In [1]: import numpy as np

In [2]: np.set_printoptions(suppress=True, linewidth=160)

In [3]: J = np.load("out1.npy")

In [4]: print(J)
[[  2.8669   0.6476   6.8487  -8.549   -3.0631   0.4823   5.5196]
 [  2.8931   0.9972   5.3685  -9.4266  -3.5252  -1.7258   4.219 ]
 [ -5.1723   2.5722  -7.55    -4.1015  -5.8588  -2.0666  -1.1594]
 [ -5.7174   1.6668  -7.1936  -3.8271  -4.7069  -1.0405   0.9072]
 [ -4.9179   2.0082  -8.9929  -3.0134  -4.6218  -4.3783   1.0571]
 [ -5.0873   4.1596  -7.0794  -4.3882  -4.3764  -3.8916   0.2773]
 [ -7.4353   1.908   -6.0272  -4.8956  -5.496   -2.7791  -0.9879]
 [ -8.0342   1.8141  -6.1845  -2.1931  -4.7426  -2.7958  -1.0201]
 [  2.7236  -2.5447   6.2102  -8.3982  -3.5862   0.8666   5.2768]
 [  3.5832   0.2611   5.4576  -9.3416  -1.1011  -1.7336   3.1951]
 [  4.3815  -0.0602  -0.6334  -3.905   -8.7816  -2.1865  -2.4981]
 [  3.2018   0.2995   6.6991  -8.3807  -4.4331  -2.2222   3.8425]
 [  3.5377   0.6934   0.8201  -6.9316  -8.6411  -3.9891  -4.844 ]
 [ -5.7392   2.7064  -7.6924  -2.2014  -5.028   -3.4117   1.2277]
 [ -6.6769   2.9814  -8.3049  -5.0997  -3.2811  -2.858   -0.2577]
 [  2.5351  -0.5978   6.1037  -8.4424  -4.8862  -0.9611   4.6378]
 [  2.4489   0.9283  -0.9384  -3.3763 -11.4522  -4.6278  -4.3108]
 [  4.5247  -0.5827  -0.0309  -4.0909  -9.8694  -2.8851  -3.4018]
 [  3.3472   0.3599  -0.4009  -5.5799  -9.873   -1.1908  -2.0889]
 [ -6.2877   2.2716  -7.4538  -3.8454  -5.394   -2.2674   1.1793]
 [  5.3282   0.9654   0.2622  -5.5686  -9.7318  -4.7961  -3.4622]
 [  2.6551  -0.0668   7.34   -10.2486  -1.2096  -2.0709   4.8164]
 [  3.5089  -0.0891  -1.1117  -1.8607  -9.9386  -2.0217  -4.0474]
 [ -7.3085   4.118   -6.6898  -3.9293  -4.1412  -2.0069   0.2233]
 [  3.8747   1.959   -0.9766  -4.9704  -8.2964  -1.8424  -5.0708]
 [ -5.9544   1.9424  -7.2993  -3.2259  -4.104   -4.7482   0.7794]]

In [5]: P = J @ np.linalg.solve(J.T @ J, J.T)

In [6]: print(np.round(np.linalg.eigvalsh(P), 4) + 0)
[0. 0. 0. 0. 0. 0. 0. 0. 0. 0. 0. 0. 0. 0. 0. 0. 0. 0. 0. 1. 1. 1. 1. 1. 1. 1.]

In [7]: print(np.trace(P))
7.0

In [8]: print(np.round(P @ J[:, 0], 4))
[ 2.8669  2.8931 -5.1723 -5.7174 -4.9179 -5.0873 -7.4353 -8.0342  2.7236  3.5832  4.3815  3.2018  3.5377 -5.7392 -6.6769  2.5351  2.4489  4.5247  3.3472
 -6.2877  5.3282  2.6551  3.5089 -7.3085  3.8747 -5.9544]

In [9]: print(np.allclose(P @ P, P))
True

In [10]: other = np.c_[J[:, :1] @ np.array([[1]]), np.array([3, 3, 0, 3, 0, 0, 1, 0, 3, 3, 2, 3, 0, 0, 3, 0, 1, 3, 3, 1, 0, 2, 1, 3, 3, 0])]

In [11]: print(other)
[[ 2.8669  3.    ]
 [ 2.8931  3.    ]
 [-5.1723  0.    ]
 [-5.7174  3.    ]
 [-4.9179  0.    ]
 [-5.0873  0.    ]
 [-7.4353  1.    ]
 [-8.0342  0.    ]
 [ 2.7236  3.    ]
 [ 3.5832  3.    ]
 [ 4.3815  2.    ]
 [ 3.2018  3.    ]
 [ 3.5377  0.    ]
 [-5.7392  0.    ]
 [-6.6769  3.    ]
 [ 2.5351  0.    ]
 [ 2.4489  1.    ]
 [ 4.5247  3.    ]
 [ 3.3472  3.    ]
 [-6.2877  1.    ]
 [ 5.3282  0.    ]
 [ 2.6551  2.    ]
 [ 3.5089  1.    ]
 [-7.3085  3.    ]
 [ 3.8747  3.    ]
 [-5.9544  0.    ]]

In [12]: print(np.linalg.matrix_rank(other))
2

In [13]: f = np.array([1, 0, 0])

In [14]: print(np.round(np.polyval(f, other[20]), 4))
[28.3897  0.    ]

In [15]: cov = np.cov(J, rowvar=False)

In [16]: print(np.argsort(-J.std(axis=0).round(6), kind="stable"))
[2 0 6 4 3 1 5]

In [17]: print(np.round(np.polyfit(J[:, 0], J[:, 2], 1), 4))
[ 0.9611 -0.8918]

In [18]: Xc = J - J.mean(axis=0)

In [19]: vecs = np.linalg.svd(Xc)[2][:3]

In [20]: other = Xc - Xc @ vecs.T @ vecs

In [21]: print(np.round((Xc @ vecs.T).std(axis=0), 4))
[7.5259 4.6937 1.366 ]

In [22]: print(np.round(np.diag(vecs.T @ vecs), 4))
[0.5288 0.2135 0.5605 0.3596 0.4442 0.3547 0.5387]

In [23]: print(np.round(np.cov(Xc @ vecs.T, rowvar=False), 4) + 0)
[[58.9048  0.      0.    ]
 [ 0.     22.9122  0.    ]
 [ 0.      0.      1.9407]]

In [24]: print(np.round(np.linalg.norm(other) / np.linalg.norm(Xc), 4))
0.1899

In [25]: print(np.linalg.norm(other, axis=1).round(6).argmax())
7

In [26]: E = np.vander(np.arange(2) - 1, 2, increasing=True)

In [27]: print(E)
[[ 1 -1]
 [ 1  0]]

In [28]: blk = np.stack([E, -1 * E, E[::-1]])

In [29]: print(np.round(np.linalg.norm(blk, axis=(1, 2)), 4))
[1.7321 1.7321 1.7321]

In [30]: print(np.linalg.matrix_rank(blk))
[2 2 2]

In [31]: print(blk.sum(axis=0))
[[ 1  0]
 [ 1 -1]]

In [32]: M = np.load("w.npy")

In [33]: print(M)
[[ 3.  3.  2.  3.  1.  2.  2.  1.]
 [ 0.  2.  0.  1.  1.  5.  5.  5.]
 [ 1.  1.  2.  2.  3.  3.  4.  5.]
 [ 0.  0.  1.  2.  2.  4.  1.  0.]
 [ 0.  0.  0.  0.  2.  1. -2.  2.]
 [ 0.  0.  0.  0.  1.  0. -2. -1.]
 [ 0.  0.  0.  0.  1.  0.  1. -2.]
 [ 0.  0.  0.  0.  1. -2.  2. -1.]]

In [34]: rng = np.random.default_rng(33450)

In [35]: labels = rng.permutation(8)

In [36]: print(labels)
[5 0 6 3 4 7 2 1]

In [37]: other = M[labels][:, labels]

In [38]: print(round(np.linalg.det(other), 4), round(float(np.linalg.det(M[labels])), 4))
-320.0 -320.0

In [39]: print(np.diag(other))
[ 0.  3.  1.  2.  2. -1.  2.  2.]

In [40]: x = np.array([2, 1, 2, 0, 1, 0, 4, 4])

In [41]: y = M @ x

In [42]: print(y)
[ 26.  43.  46.   8.   2. -11.  -3.   5.]

In [43]: print(np.round(np.linalg.solve(M.T, M[6]), 4) + 0)
[0. 0. 0. 0. 0. 0. 1. 0.]

In [44]: print(np.round(np.linalg.solve(M, -1 * y), 4) + 0)
[-2. -1. -2.  0. -1.  0. -4. -4.]
